In [1]: import numpy as np

In [2]: import numpy.linalg as la

In [3]: np.set_printoptions(precision=1, suppress=True, linewidth=200)

In [4]: rd = lambda a: np.round(a, 1) + 0

In [5]: F = np.loadtxt("out16.csv", delimiter=",")

In [6]: F
Out[6]: 
array([[0., 5., 0., 0., 0., 0., 0.],
       [5., 5., 5., 0., 0., 0., 0.],
       [0., 5., 1., 5., 0., 0., 0.],
       [0., 0., 5., 5., 5., 0., 0.],
       [0., 0., 0., 5., 0., 5., 0.],
       [0., 0., 0., 0., 5., 0., 5.],
       [0., 0., 0., 0., 0., 5., 2.]])

In [7]: r0, g = F[2], F[5]

In [8]: r0 @ r0
Out[8]: np.float64(51.0)

In [9]: pr = (r0 @ g) / (r0 @ r0) * r0

In [10]: g - pr
Out[10]: array([0., 0., 0., 0., 5., 0., 5.])

In [11]: rd(la.norm(r0 + g) ** 2 + la.norm(r0 - g) ** 2)
Out[11]: np.float64(202.0)

In [12]: la.matrix_rank(np.outer(r0, g))
Out[12]: np.int64(1)

In [13]: F @ F
Out[13]: 
array([[25., 25., 25.,  0.,  0.,  0.,  0.],
       [25., 75., 30., 25.,  0.,  0.,  0.],
       [25., 30., 51., 30., 25.,  0.,  0.],
       [ 0., 25., 30., 75., 25., 25.,  0.],
       [ 0.,  0., 25., 25., 50.,  0., 25.],
       [ 0.,  0.,  0., 25.,  0., 50., 10.],
       [ 0.,  0.,  0.,  0., 25., 10., 29.]])

In [14]: la.determinant(F)
Traceback (most recent call last):
  Cell In[14], line 1
    la.determinant(F)
AttributeError: module 'numpy.linalg' has no attribute 'determinant'


In [15]: np.trace(F)
Out[15]: np.float64(13.0)

In [16]: evals, V = la.eigh(F)

In [17]: rd(la.svd(F, compute_uv=False))
Out[17]: array([12. ,  9. ,  7.7,  6.3,  5.3,  1.9,  0.8])

In [18]: rd(V.T @ F @ V)
Out[18]: 
array([[-7.7,  0. ,  0. ,  0. ,  0. ,  0. ,  0. ],
       [ 0. , -5.3,  0. ,  0. ,  0. ,  0. ,  0. ],
       [ 0. ,  0. , -1.9,  0. ,  0. ,  0. ,  0. ],
       [ 0. ,  0. ,  0. ,  0.8,  0. ,  0. ,  0. ],
       [ 0. ,  0. ,  0. ,  0. ,  6.3,  0. ,  0. ],
       [ 0. ,  0. ,  0. ,  0. ,  0. ,  9. ,  0. ],
       [ 0. ,  0. ,  0. ,  0. ,  0. ,  0. , 12. ]])

In [19]: np.abs(V[:, -1]).round(6).argmax()
Out[19]: np.int64(3)
